In [1]: import numpy as np

In [2]: np.set_printoptions(precision=2, suppress=True, linewidth=120, legacy="1.25")

In [3]: def rd(a):
   ...:     return np.round(a, 2) + 0
   ...: 

In [4]: arr = np.loadtxt("m.csv", delimiter=",")

In [5]: arr
Out[5]: 
array([[  0.,   0.,   0.,   0.,   0.],
       [ -2.,   2.,  -2.,  -3.,   5.],
       [ -4.,  -1.,  -5.,  -3.,  -5.],
       [  0.,   0.,   0.,   0.,   0.],
       [  2.,   0.,   1.,  -8.,   6.],
       [  0.,   0.,   0.,   0.,   0.],
       [  0.,  -2.,  -6.,  -6.,   6.],
       [  0.,   0.,   0.,   0.,   0.],
       [ -2.,   2.,  -2.,  -3.,   5.],
       [  2.,  -4.,  -4.,  -3.,   1.],
       [  0.,   0.,   0.,   0.,   0.],
       [  0.,   2.,  -1., -11.,  11.],
       [  0.,   0.,   0.,   0.,   0.],
       [  0.,   0.,   0.,   0.,   0.],
       [ -7.,   1.,  -1.,  -6.,   0.],
       [  2.,  -4.,  -4.,  -3.,   1.],
       [  0.,   0.,   0.,   0.,   0.],
       [  0.,   0.,   0.,   0.,   0.],
       [  0.,   0.,   0.,   0.,   0.],
       [ -2.,   2.,  -2.,  -3.,   5.],
       [  1.,   4.,  -1.,  -5.,   5.],
       [  0.,   0.,   0.,   0.,   0.],
       [  0.,   0.,   0.,   0.,   0.],
       [  0.,   4.,   5.,  -5.,   5.],
       [  2.,  -4.,  -4.,  -3.,   1.]])

In [6]: d = np.linalg.norm(arr[:, None] - arr[None], axis=-1)

In [7]: rd(d[23])
Out[7]: 
array([ 9.54,  7.81, 15.65,  9.54,  6.78,  9.54, 12.61,  9.54,  7.81, 13.  ,  9.54, 10.58,  9.54,  9.54, 10.95, 13.  ,
        9.54,  9.54,  9.54,  7.81,  6.08,  9.54,  9.54,  0.  , 13.  ])

In [8]: d.mean(axis=1).argmax()
Out[8]: 11

In [9]: np.unravel_index(d.round(6).argmax(), d.shape)
Out[9]: (2, 11)

In [10]: d[23].round(6).argsort(kind="stable")[:4]
Out[10]: array([23, 20,  4,  1])

In [11]: np.flatnonzero(d[23] < d.mean() / 2)
Out[11]: array([23])

In [12]: (d + 1e9 * np.eye(25)).round(6).argmin(axis=1)
Out[12]: array([ 3,  8, 14,  0, 20,  0,  1,  0,  1, 15,  0,  4,  0,  0,  1,  9,  0,  0,  0,  1,  1,  0,  0, 20,  9])

In [13]: J = np.load("test4.npy")

In [14]: J
Out[14]: 
array([[2, 0, 2, 0],
       [2, 3, 2, 3],
       [2, 0, 2, 0],
       [2, 3, 2, 3]])

In [15]: P = np.triu(np.array([[-6, 7, -1, -6], [-3, -9, 8, 0], [5, -3, -6, 3], [2, 0, -4, 3]]), 1) + np.eye(4)

In [16]: other = P @ J @ np.linalg.inv(P)

In [17]: other
Out[17]: 
array([[    2.,   -11.,    92.,  -261.],
       [   18.,  -123.,  1020., -2949.],
       [    8.,   -47.,   392., -1119.],
       [    2.,   -11.,    92.,  -261.]])

In [18]: rd(np.linalg.det(other))
Out[18]: 0.0

In [19]: P @ J - J @ P
Out[19]: 
array([[  0., -11.,   2.,   9.],
       [ 16., -14.,  -6.,   6.],
       [  6.,  -5.,   8.,  15.],
       [  0., -14., -22.,   6.]])

In [20]: rd(J @ np.linalg.pinv(J) @ J)
Out[20]: 
array([[2., 0., 2., 0.],
       [2., 3., 2., 3.],
       [2., 0., 2., 0.],
       [2., 3., 2., 3.]])

In [21]: rd(np.trace(np.linalg.pinv(J) @ J))
Out[21]: 2.0

In [22]: np.abs(np.diag(np.linalg.qr(J)[1])) > 1e-9
Out[22]: array([ True,  True, False, False])

In [23]: np.unique(J.round(6), axis=0).shape
Out[23]: (2, 4)

In [24]: np.allclose(J[:-1].T @ np.linalg.lstsq(J[:-1].T, J[-1])[0], J[-1])
Out[24]: True

In [25]: rd(np.linalg.det(J.T))
Out[25]: 0.0

In [26]: np.einsum("ij,ji->", J, J)
Out[26]: 52

In [27]: np.argsort(-np.linalg.norm(J, axis=0).round(6), kind="stable")[:3]
Out[27]: array([1, 3, 0])

In [28]: [round(float(x), 2) for x in np.linalg.svd(J, compute_uv=False)[:3]]
Out[28]: [7.62, 3.15, 0.0]

In [29]: np.linalg.cond(J) > 100
Out[29]: True

In [30]: np.linalg.matrix_rank(J, rtol=0.1)
Out[30]: 2

In [31]: Uu, sv, Vt = np.linalg.svd(J)

In [32]: np.argmax(sv[:-1] / (sv[1:] + 1e-6)) + 1
Out[32]: 2

In [33]: other = Uu[:, :2] @ np.diag(sv[:2]) @ Vt[:2]

In [34]: rd(np.linalg.norm(J - other) / np.linalg.norm(J))
Out[34]: 0.0

In [35]: np.linalg.matrix_rank(J, rtol=0.05)
Out[35]: 2

In [36]: rd(np.linalg.norm(J - other, 2)), rd(sv[2])
Out[36]: (0.0, 0.0)

In [37]: data = np.load("w.npy")

In [38]: rd(data)
Out[38]: 
array([[-0.27,  0.92, -0.29],
       [-0.96, -0.26,  0.08],
       [ 0.  ,  0.3 ,  0.95]])

In [39]: O, Rm = np.linalg.qr(data)

In [40]: O.shape, Rm.shape
Out[40]: ((3, 3), (3, 3))

In [41]: np.allclose(Rm.T @ Rm, data.T @ data)
Out[41]: True

In [42]: rd(O.T @ O)
Out[42]: 
array([[1., 0., 0.],
       [0., 1., 0.],
       [0., 0., 1.]])

In [43]: rd(np.abs(np.diag(Rm)))
Out[43]: array([1., 1., 1.])

In [44]: rd(Rm)
Out[44]: 
array([[1., 0., 0.],
       [0., 1., 0.],
       [0., 0., 1.]])

In [45]: rd(O)
Out[45]: 
array([[-0.27,  0.92, -0.29],
       [-0.96, -0.26,  0.08],
       [ 0.  ,  0.3 ,  0.95]])

In [46]: x = np.array([0, 2, -1])

In [47]: rd(np.einsum("ij,j->i", data, x))
Out[47]: array([ 2.12, -0.61, -0.36])

In [48]: np.linalg.norm(data @ x) <= np.linalg.norm(data, 2) * np.linalg.norm(x) + 1e-9
Out[48]: True

In [49]: np.sign((data @ x).round(6))
Out[49]: array([ 1., -1., -1.])

In [50]: rd(data @ np.ones(3))
Out[50]: array([ 0.36, -1.14,  1.25])

In [51]: rd(data * x)
Out[51]: 
array([[ 0.  ,  1.84,  0.29],
       [ 0.  , -0.52, -0.08],
       [ 0.  ,  0.6 , -0.95]])

In [52]: rd(data @ (2 * x))
Out[52]: array([ 4.24, -1.21, -0.72])

In [53]: (data @ x).argmax()
Out[53]: 0

In [54]: x = np.array([3, 2, 2])

In [55]: rd(np.linalg.norm(x)), rd(np.linalg.norm(data @ x))
Out[55]: (4.12, 4.12)

In [56]: rd(data.T @ (data @ x))
Out[56]: array([3., 2., 2.])

In [57]: [p for p in range(1, 25) if np.allclose(np.linalg.matrix_power(data, p), np.eye(3))]
Out[57]: []

In [58]: rd(np.sort(np.abs(np.degrees(np.angle(np.linalg.eigvals(data))))))
Out[58]: array([  0.  , 106.93, 106.93])

In [59]: rd(np.abs(np.linalg.eigvals(data)))
Out[59]: array([1., 1., 1.])

In [60]: rd(np.linalg.inv(data))
Out[60]: 
array([[-0.27, -0.96,  0.  ],
       [ 0.92, -0.26,  0.3 ],
       [-0.29,  0.08,  0.95]])

In [61]: P = np.triu(np.array([[2, 3, 1], [1, 0, 2], [1, 1, 3]]), 1) + np.eye(3)

In [62]: other = P @ data @ np.linalg.inv(P)

In [63]: rd(other)
Out[63]: 
array([[ -3.16,   9.91, -15.74],
       [ -0.96,   3.22,  -3.48],
       [  0.  ,   0.3 ,   0.36]])

In [64]: rd(np.trace(other)), rd(np.trace(data))
Out[64]: (0.42, 0.42)

In [65]: rd(P @ data - data @ P)
Out[65]: 
array([[-2.88,  0.34, -0.36],
       [ 0.  ,  3.48,  3.4 ],
       [ 0.  ,  0.  , -0.6 ]])

In [66]: np.linalg.matrix_rank(other)
Out[66]: 3

In [67]: rng = np.random.default_rng(91691)

In [68]: labels = rng.permutation(3)

In [69]: labels
Out[69]: array([2, 0, 1])

In [70]: other = data[labels][:, labels]

In [71]: np.allclose(other, data)
Out[71]: False

In [72]: rd(np.sort(np.abs(np.linalg.eigvals(other))))
Out[72]: array([1., 1., 1.])

In [73]: A = np.array([[-1.7, -2.66, -2.25, 5.05],
    ...:     [-0.79, -1.76, -1.49, 3.53],
    ...:     [-0.78, -2.57, -1.89, 5.07],
    ...:     [-0.78, -1.99, -1.45, 3.48],
    ...:     [-1.86, -1.79, -1.62, 3.62],
    ...:     [0.02, 0.08, 0.04, -0.23],
    ...:     [-1.85, -3.59, -2.93, 7.06],
    ...:     [-0.07, -2.74, -1.91, 4.99],
    ...:     [-1.85, -2.66, -2.34, 5.49],
    ...:     [-1.94, -2.65, -2.39, 5.17],
    ...:     [-1.81, -2.57, -2.17, 5.28],
    ...:     [-1.65, -3.57, -2.86, 6.85]])

In [74]: rd(np.linalg.norm(A, 2) / np.linalg.norm(A))
Out[74]: 1.0

In [75]: [round(float(x), 2) for x in np.linalg.svd(A, compute_uv=False)[:3]]
Out[75]: [21.12, 1.87, 0.3]

In [76]: rd(np.abs(np.linalg.svd(A)[2][-1]))
Out[76]: array([0.21, 0.57, 0.79, 0.02])

In [77]: t = np.radians(30)

In [78]: Rm = np.eye(4)

In [79]: Rm[1, 1] = Rm[0, 0] = np.cos(t)

In [80]: Rm[1, 0], Rm[0, 1] = -np.sin(t), np.sin(t)

In [81]: rd(Rm)
Out[81]: 
array([[ 0.87,  0.5 ,  0.  ,  0.  ],
       [-0.5 ,  0.87,  0.  ,  0.  ],
       [ 0.  ,  0.  ,  1.  ,  0.  ],
       [ 0.  ,  0.  ,  0.  ,  1.  ]])

In [82]: other = A @ Rm.T

In [83]: np.allclose(np.linalg.norm(A, axis=1), np.linalg.norm(other, axis=1))
Out[83]: True

In [84]: rd(np.linalg.det(Rm)), rd(np.trace(Rm))
Out[84]: (1.0, 3.73)

In [85]: np.allclose(A @ A.T, other @ other.T)
Out[85]: True

In [86]: rd(np.abs(other - A).max(axis=0))
Out[86]: array([1.56, 1.41, 0.  , 0.  ])

In [87]: rd(np.linalg.svd(A, compute_uv=False)), rd(np.linalg.svd(other, compute_uv=False))
Out[87]: (array([21.12,  1.87,  0.3 ,  0.17]), array([21.12,  1.87,  0.3 ,  0.17]))

In [88]: other = np.array([[1, 6, -8], [7, 9, -4], [4, -3, 5], [2, -9, 7]])

In [89]: rd(np.einsum("ij,ij->i", A, A))
Out[89]: array([40.53, 18.4 , 36.49, 18.78, 22.39,  0.06, 74.74, 36.06, 46.11, 43.23, 42.47, 70.57])

In [90]: np.linalg.matrix_rank(np.vstack([A, other.T]))
Out[90]: 4

In [91]: d = np.linalg.norm(A[:, None] - A[None], axis=-1)

In [92]: np.linalg.matrix_rank(d ** 2)
Out[92]: 6

In [93]: d.mean(axis=1).argmax()
Out[93]: 5

In [94]: rd(np.linalg.norm(A, axis=1))
Out[94]: array([6.37, 4.29, 6.04, 4.33, 4.73, 0.25, 8.65, 6.01, 6.79, 6.57, 6.52, 8.4 ])

In [95]: np.unravel_index(d.round(6).argmax(), d.shape)
Out[95]: (5, 6)
